In [1]: import numpy as np

In [2]: import numpy.linalg as la

In [3]: np.set_printoptions(suppress=True, linewidth=100)

In [4]: M = np.loadtxt("x.csv", delimiter=",")

In [5]: M
Out[5]: 
array([[0., 0., 1., 0.],
       [0., 0., 2., 1.],
       [0., 0., 0., 2.],
       [0., 0., 0., 0.]])

In [6]: print(np.prod(np.diag(M)), np.round(la.det(M), 1))
0.0 0.0

In [7]: print([int(la.matrix_rank(la.matrix_power(M, p))) for p in range(1, 5)])
[2, 1, 0, 0]

In [8]: np.round(la.matrix_power(M - np.diag(np.diag(M)), 4), 1)
Out[8]: 
array([[0., 0., 0., 0.],
       [0., 0., 0., 0.],
       [0., 0., 0., 0.],
       [0., 0., 0., 0.]])

In [9]: print(np.abs(np.diag(la.qr(M)[1])) > 1e-9)
[False False False False]

In [10]: try:
    ...:     la.inv(M)
    ...: except la.LinAlgError as e:
    ...:     print(repr(e))
    ...: 
LinAlgError('Singular matrix')

In [11]: W0 = -2 * np.eye(5) + np.eye(5, k=1)

In [12]: print(W0)
[[-2.  1.  0.  0.  0.]
 [ 0. -2.  1.  0.  0.]
 [ 0.  0. -2.  1.  0.]
 [ 0.  0.  0. -2.  1.]
 [ 0.  0.  0.  0. -2.]]

In [13]: np.round(la.matrix_power(W0, 3), 1)
Out[13]: 
array([[-8., 12., -6.,  1.,  0.],
       [ 0., -8., 12., -6.,  1.],
       [ 0.,  0., -8., 12., -6.],
       [ 0.,  0.,  0., -8., 12.],
       [ 0.,  0.,  0.,  0., -8.]])

In [14]: la.determinant(W0)
Traceback (most recent call last):
  Cell In[14], line 1
    la.determinant(W0)
AttributeError: module 'numpy.linalg' has no attribute 'determinant'


In [15]: np.round(np.sort(np.abs(la.eigvals(W0))), 1)
Out[15]: array([2., 2., 2., 2., 2.])

In [16]: np.allclose(W0 @ W0.T, W0.T @ W0)
Out[16]: False

In [17]: np.allclose(W0, W0.T)
Out[17]: False

In [18]: data = np.loadtxt("case10.csv", delimiter=",")

In [19]: data
Out[19]: 
array([[ 0.1, -0.2,  0.2,  1.1, -0.6],
       [-0.1,  0.2, -0.1,  0.9,  1.4],
       [ 0. , -0.5,  1.5, -0.1,  0.4],
       [ 0.9,  0.4, -0.6,  0.7, -0.8]])

In [20]: t = np.radians(120)

In [21]: r_ = np.eye(5)

In [22]: r_[2, 2] = r_[4, 4] = np.cos(t)

In [23]: r_[2, 4], r_[4, 2] = -np.sin(t), np.sin(t)

In [24]: print(r_.round(1))
[[ 1.   0.   0.   0.   0. ]
 [ 0.   1.   0.   0.   0. ]
 [ 0.   0.  -0.5  0.  -0.9]
 [ 0.   0.   0.   1.   0. ]
 [ 0.   0.   0.9  0.  -0.5]]

In [25]: A2 = data @ r_.T

In [26]: np.allclose(la.norm(data, axis=1), la.norm(A2, axis=1))
Out[26]: True

In [27]: np.round(la.svd(data, compute_uv=False), 1), np.round(la.svd(A2, compute_uv=False), 1)
Out[27]: (array([2.1, 1.7, 1.4, 0.6]), array([2.1, 1.7, 1.4, 0.6]))

In [28]: A2 = np.array([[-3, 1, -1], [0, 2, -1]])

In [29]: W2 = np.kron(A2, data)

In [30]: la.matrix_rank(W2)
Out[30]: np.int64(8)

In [31]: round(la.norm(W2, 2), 1), round(la.norm(A2, 2) * la.norm(data, 2), 1)
Out[31]: (np.float64(7.3), np.float64(7.3))

In [32]: W2.round(1)
Out[32]: 
array([[-0.3,  0.6, -0.6, -3.3,  1.8,  0.1, -0.2,  0.2,  1.1, -0.6, -0.1,  0.2, -0.2, -1.1,  0.6],
       [ 0.3, -0.6,  0.3, -2.7, -4.2, -0.1,  0.2, -0.1,  0.9,  1.4,  0.1, -0.2,  0.1, -0.9, -1.4],
       [-0. ,  1.5, -4.5,  0.3, -1.2,  0. , -0.5,  1.5, -0.1,  0.4, -0. ,  0.5, -1.5,  0.1, -0.4],
       [-2.7, -1.2,  1.8, -2.1,  2.4,  0.9,  0.4, -0.6,  0.7, -0.8, -0.9, -0.4,  0.6, -0.7,  0.8],
       [ 0. , -0. ,  0. ,  0. , -0. ,  0.2, -0.4,  0.4,  2.2, -1.2, -0.1,  0.2, -0.2, -1.1,  0.6],
       [-0. ,  0. , -0. ,  0. ,  0. , -0.2,  0.4, -0.2,  1.8,  2.8,  0.1, -0.2,  0.1, -0.9, -1.4],
       [ 0. , -0. ,  0. , -0. ,  0. ,  0. , -1. ,  3. , -0.2,  0.8, -0. ,  0.5, -1.5,  0.1, -0.4],
       [ 0. ,  0. , -0. ,  0. , -0. ,  1.8,  0.8, -1.2,  1.4, -1.6, -0.9, -0.4,  0.6, -0.7,  0.8]])

In [33]: round(la.norm(data, 1), 1), round(la.norm(data, np.inf), 1)
Out[33]: (np.float64(3.2), np.float64(3.4))

In [34]: round(float(la.norm(data) ** 2 / la.norm(data, 2) ** 2), 1)
Out[34]: 2.2

In [35]: print(round(data[0] @ data[3], 1))
1.1

In [36]: np.round(la.norm(data, axis=0), 1)
Out[36]: array([0.9, 0.7, 1.6, 1.6, 1.8])

In [37]: t3 = np.stack([data, -3 * data, data[::-1]])

In [38]: la.matrix_rank(t3.reshape(3, -1))
Out[38]: np.int64(2)

In [39]: la.matrix_rank(t3)
Out[39]: array([4, 4, 4])

In [40]: (t3 @ data.T).shape
Out[40]: (3, 4, 4)

In [41]: np.round(la.norm(t3, axis=(1, 2)), 1)
Out[41]: array([3.1, 9.3, 3.1])

In [42]: print(np.round(np.einsum("bij,cij->bc", t3, t3), 1))
[[  9.6 -28.9   2.7]
 [-28.9  86.6  -8.2]
 [  2.7  -8.2   9.6]]

In [43]: feats = np.load("data.npy")

In [44]: feats
Out[44]: 
array([[0, 1, 1],
       [1, 0, 1],
       [1, 1, 0]])

In [45]: feats.sum(axis=0)
Out[45]: array([2, 2, 2])

In [46]: np.argwhere(np.triu(feats))
Out[46]: 
array([[0, 1],
       [0, 2],
       [1, 2]])

In [47]: feats @ feats
Out[47]: 
array([[2, 1, 1],
       [1, 2, 1],
       [1, 1, 2]])

In [48]: Lm = np.diag(feats.sum(axis=1)) - feats

In [49]: print(round(la.det(Lm[1:, 1:])))
3

In [50]: la.matrix_rank(Lm)
Out[50]: np.int64(2)

In [51]: hat = np.triu(np.array([[4, 4, 3], [-2, -2, -2], [0, 3, 4]]), 1) + np.eye(3)

In [52]: A2 = hat @ feats @ la.inv(hat)

In [53]: np.round(np.poly(A2), 1) + 0
Out[53]: array([ 1.,  0., -3., -2.])

In [54]: hat @ feats - feats @ hat
Out[54]: 
array([[ 7.,  3.,  6.],
       [-2., -6., -3.],
       [ 0., -4., -1.]])

In [55]: feats @ (-1.0) ** np.arange(3)
Out[55]: array([0., 2., 0.])

In [56]: print(np.fft.fft(feats[0]))
[ 2.+0.j -1.+0.j -1.+0.j]

In [57]: np.allclose(feats @ feats.T, feats.T @ feats)
Out[57]: True

In [58]: feats @ np.ones(3)
Out[58]: array([2., 2., 2.])

In [59]: print((feats @ feats)[0])
[2 1 1]

In [60]: w, V = la.eigh(feats)

In [61]: np.unique(w.round(6) + 0, return_counts=True)[1]
Out[61]: array([2, 1])

In [62]: np.abs(V[:, -1]).round(6).argmax()
Out[62]: np.int64(0)

In [63]: np.round(la.svd(feats, compute_uv=False), 1)
Out[63]: array([2., 1., 1.])

In [64]: print(np.round(np.abs(V[:, -1]), 1))
[0.6 0.6 0.6]

In [65]: A2 = feats ** -1
Traceback (most recent call last):
  Cell In[65], line 1
    A2 = feats ** -1
ValueError: Integers to negative integer powers are not allowed.


In [66]: A2 = la.inv(feats)

In [67]: (np.abs(A2) > 1e-9).astype(int)
Out[67]: 
array([[1, 1, 1],
       [1, 1, 1],
       [1, 1, 1]])

In [68]: feats @ A2
Out[68]: 
array([[1., 0., 0.],
       [0., 1., 0.],
       [0., 0., 1.]])

In [69]: E = np.load("w.npy")

In [70]: E
Out[70]: 
array([[1, 0, 1],
       [1, 1, 0],
       [0, 1, 1]])

In [71]: np.allclose(E @ E.T, E.T @ E)
Out[71]: True

In [72]: print(np.sort(np.abs(np.fft.fft(E[0]))), np.round(np.sort(la.svd(E, compute_uv=False)), 1))
[1. 1. 2.] [1. 1. 2.]

In [73]: print((E @ E)[0])
[1 1 2]

In [74]: print(E @ (-1.0) ** np.arange(3))
[2. 0. 0.]

In [75]: A2 = E / la.norm(E, axis=1, keepdims=True)

In [76]: G = A2 @ A2.T

In [77]: (G - 2 * np.eye(3)).round(6).argmax(axis=1)
Out[77]: array([1, 0, 0])

In [78]: (np.abs(G) > 0.9).astype(int)
Out[78]: 
array([[1, 0, 0],
       [0, 1, 0],
       [0, 0, 1]])

In [79]: round(float(np.degrees(np.arccos(np.clip(G[1, 2], -1, 1)))), 1)
Out[79]: 60.0

In [80]: np.round(la.norm(A2, axis=1), 1)
Out[80]: array([1., 1., 1.])

In [81]: print(G[1].round(1))
[0.5 1.  0.5]

In [82]: A2 = np.array([[1]])

In [83]: W2 = np.array([[2, -2, -1], [1, -2, 2], [-1, 0, 1]])

In [84]: mat = np.block([[A2, np.zeros((1, 3))], [np.zeros((3, 1)), W2]])

In [85]: mat
Out[85]: 
array([[ 1.,  0.,  0.,  0.],
       [ 0.,  2., -2., -1.],
       [ 0.,  1., -2.,  2.],
       [ 0., -1.,  0.,  1.]])

In [86]: x0 = np.array([2, -3, -3, 0])

In [87]: target = mat @ x0

In [88]: target
Out[88]: array([2., 0., 3., 3.])

In [89]: print(np.round(la.solve(mat, 4 * target), 1))
[  8. -12. -12.  -0.]

In [90]: np.round(la.solve(mat, target + mat[:, 3]), 1)
Out[90]: array([ 2., -3., -3.,  1.])

In [91]: np.round(la.solve(mat, target), 1)
Out[91]: array([ 2., -3., -3., -0.])

In [92]: def softmax(z):
    ...:     e = np.exp(z - z.max(axis=-1, keepdims=True))
    ...:     return e / e.sum(axis=-1, keepdims=True)
    ...: 

In [93]: np.round(softmax(mat[0] + -2), 1)
Out[93]: array([0.5, 0.2, 0.2, 0.2])

In [94]: np.round(softmax(10 * mat[0]), 1) + 0
Out[94]: array([1., 0., 0., 0.])

In [95]: scores = mat @ mat.T / np.sqrt(4)

In [96]: print(np.round(softmax(scores)[0] @ mat, 1))
[ 0.4  0.4 -0.9  0.4]

In [97]: np.round(softmax(scores + np.triu(np.full(scores.shape, -np.inf), 1)), 1) + 0
Out[97]: 
array([[1. , 0. , 0. , 0. ],
       [0. , 1. , 0. , 0. ],
       [0. , 0.1, 0.9, 0. ],
       [0.2, 0. , 0.3, 0.5]])

In [98]: A2 = np.array([[0, 0, 1], [1, 2, 2], [2, 1, 0], [1, 0, 0]])

In [99]: print(mat @ A2)
[[ 0.  0.  1.]
 [-3.  2.  4.]
 [-1.  0.  2.]
 [ 0. -2. -2.]]

In [100]: np.einsum("ij,ij->i", mat, mat)
Out[100]: array([1., 9., 9., 2.])

In [101]: la.matrix_rank(np.vstack([mat, A2.T]))
Out[101]: np.int64(4)

In [102]: np.einsum("ik,kj->ji", mat, A2)
Out[102]: 
array([[ 0., -3., -1.,  0.],
       [ 0.,  2.,  0., -2.],
       [ 1.,  4.,  2., -2.]])

In [103]: A2.T @ mat.T
Out[103]: 
array([[ 0., -3., -1.,  0.],
       [ 0.,  2.,  0., -2.],
       [ 1.,  4.,  2., -2.]])

In [104]: W2 = np.array([[1, 2, 3, 0], [3, 1, 0, 3], [0, 1, 3, 0]])

In [105]: X = np.repeat(W2, 11 // 3, axis=0)

In [106]: rng = np.random.default_rng(49111)

In [107]: X = X + 0.3 * rng.normal(size=X.shape)

In [108]: X.round(1) + 0
Out[108]: 
array([[ 0.9,  1.9,  2.8, -0.5],
       [ 1.2,  2.2,  3.3, -0.3],
       [ 1.2,  2.5,  3.3,  0. ],
       [ 3. ,  0.6, -0.1,  2.6],
       [ 3.2,  1.5, -0.1,  3.3],
       [ 2.5,  0.8,  0.5,  3. ],
       [ 0.1,  1. ,  2.5, -0.8],
       [-0.3,  0.8,  2.9,  0.1],
       [ 0.4,  1.1,  2.9,  0.1]])

In [109]: x0 = np.array([2, -3, 1, -1])

In [110]: target = X @ x0

In [111]: np.round(la.pinv(X) @ X, 1) + 0
Out[111]: 
array([[1., 0., 0., 0.],
       [0., 1., 0., 0.],
       [0., 0., 1., 0.],
       [0., 0., 0., 1.]])

In [112]: np.round(la.solve(X.T @ X, X.T @ target), 1)
Out[112]: array([ 2., -3.,  1., -1.])

In [113]: np.round(la.lstsq(X, target)[0], 1)
Out[113]: array([ 2., -3.,  1., -1.])

In [114]: target.round(1)
Out[114]: array([-0.7, -0.8, -1.6,  1.5, -1.4,  0.3,  0.3, -0.3,  0.2])

In [115]: target = target + 0.1 * rng.normal(size=9)

In [116]: target.round(1)
Out[116]: array([-0.6, -0.6, -1.7,  1.4, -1.5,  0.1,  0.3, -0.3,  0.3])

In [117]: b, *_ = la.lstsq(X, target)

In [118]: print(b.round())
[ 2. -3.  1. -1.]

In [119]: x0 = np.array([2, 0, 0, 2])

In [120]: a = np.maximum(X @ x0, 0)

In [121]: np.round(X * (a > 1e-9)[:, None], 1) + 0
Out[121]: 
array([[ 0.9,  1.9,  2.8, -0.5],
       [ 1.2,  2.2,  3.3, -0.3],
       [ 1.2,  2.5,  3.3,  0. ],
       [ 3. ,  0.6, -0.1,  2.6],
       [ 3.2,  1.5, -0.1,  3.3],
       [ 2.5,  0.8,  0.5,  3. ],
       [ 0. ,  0. ,  0. ,  0. ],
       [ 0. ,  0. ,  0. ,  0. ],
       [ 0.4,  1.1,  2.9,  0.1]])

In [122]: a.round(1)
Out[122]: array([ 0.7,  1.8,  2.4, 11.2, 13.1, 11. ,  0. ,  0. ,  1.1])

In [123]: np.round(np.maximum(X @ x0, 0) - np.maximum(-X @ x0, 0), 1)
Out[123]: array([ 0.7,  1.8,  2.4, 11.2, 13.1, 11. , -1.3, -0.4,  1.1])

In [124]: r0, v = X[6], X[7]

In [125]: np.round(r0 @ r0, 1)
Out[125]: np.float64(8.1)

In [126]: p = (r0 @ v) / (r0 @ r0) * r0

In [127]: print(round(float((v - p) @ r0), 1))
0.0

In [128]: print(np.round(la.norm(r0 + v) ** 2 + la.norm(r0 - v) ** 2, 1))
34.3

In [129]: idx = rng.permutation(4)

In [130]: A2 = X[:, idx] * rng.choice([-1, 1], 4)

In [131]: A2.round(1) + 0
Out[131]: 
array([[-2.8,  1.9, -0.9,  0.5],
       [-3.3,  2.2, -1.2,  0.3],
       [-3.3,  2.5, -1.2,  0. ],
       [ 0.1,  0.6, -3. , -2.6],
       [ 0.1,  1.5, -3.2, -3.3],
       [-0.5,  0.8, -2.5, -3. ],
       [-2.5,  1. , -0.1,  0.8],
       [-2.9,  0.8,  0.3, -0.1],
       [-2.9,  1.1, -0.4, -0.1]])

In [132]: left, _, VT = la.svd(X.T @ A2)

In [133]: print(np.round(left @ VT, 1) + 0)
[[ 0.  0. -1.  0.]
 [ 0.  1.  0.  0.]
 [-1.  0.  0.  0.]
 [ 0.  0.  0. -1.]]

In [134]: idx
Out[134]: array([2, 1, 0, 3])

In [135]: print(np.round(la.lstsq(X, A2)[0], 1) + 0)
[[ 0.  0. -1.  0.]
 [ 0.  1.  0.  0.]
 [-1.  0.  0.  0.]
 [ 0.  0.  0. -1.]]

In [136]: F = np.load("arr.npy")

In [137]: print(F)
[[ -2.2   3.   -3.6  -6.4]
 [  3.8  -3.3   3.4   0.7]
 [ -6.5  -7.6   8.6   4.9]
 [ -3.1  -0.1  -9.8 -11. ]]

In [138]: r0, v = F[0], F[3]

In [139]: print(np.round(r0 @ r0, 1))
67.8

In [140]: p = (r0 @ v) / (r0 @ r0) * r0

In [141]: la.matrix_rank(np.outer(r0, v))
Out[141]: np.int64(1)

In [142]: np.round(v - p, 1)
Out[142]: array([ 0.5, -5.1, -3.8, -0.4])

In [143]: x0 = np.array([2, -1, -2, 2])

In [144]: target = F @ x0

In [145]: b, lr = np.zeros(4), 1 / la.norm(F, 2) ** 2

In [146]: for i in range(60):
     ...:     b -= lr * F.T @ (F @ b - target)
     ...:     if i % 10 == 0: print(i, round(la.norm(F @ b - target), 1))
     ...: 
0 16.3
10 6.7
20 5.4
30 4.5
40 3.8
50 3.2

In [147]: round(float(la.cond(F)), 1)
Out[147]: 7.9

In [148]: print(b.round(1))
[ 2.  -0.6 -1.2  1.4]

In [149]: np.round(la.eigvals(F).sum().real, 1)
Out[149]: np.float64(-7.9)

In [150]: round(float(la.det(F.T)), 1)
Out[150]: 2519.9

In [151]: np.round(la.det(2 * F), 1), np.round(la.det(F), 1)
Out[151]: (np.float64(40319.2), np.float64(2519.9))

In [152]: np.einsum("ii->", F)
Out[152]: np.float64(-7.9)

In [153]: round(float(np.einsum("ij,ji->", F, F)), 1)
Out[153]: 172.1

In [154]: print(np.round(la.eigvals(F), 1))
[  4.6+4.4j   4.6-4.4j -11.8+0.j   -5.3+0.j ]

In [155]: Q, V = la.qr(F[:, :1])[0], la.qr(F[:, 1:])[0]

In [156]: sv = la.svd(Q.T @ V, compute_uv=False)

In [157]: np.round(np.degrees(np.arccos(sv.clip(0, 1))), 1)
Out[157]: array([53.8])

In [158]: round(float(la.norm(Q @ Q.T - V @ V.T, 2)), 1)
Out[158]: 1.0

In [159]: hat = np.triu(np.array([[1, 0, 0, 1], [1, 2, 0, 2], [-1, 1, -2, -1], [1, -2, -1, 2]]), 1) + np.eye(4)

In [160]: A2 = hat @ F @ la.inv(hat)

In [161]: print(np.round(la.det(A2), 1))
2519.9

In [162]: print(A2.round(1))
[[ -5.3   2.9 -13.4 -31.3]
 [ -2.4  -3.5 -16.2 -28.1]
 [ -3.4  -7.5  18.4  52.7]
 [ -3.1  -0.1  -9.8 -17.5]]
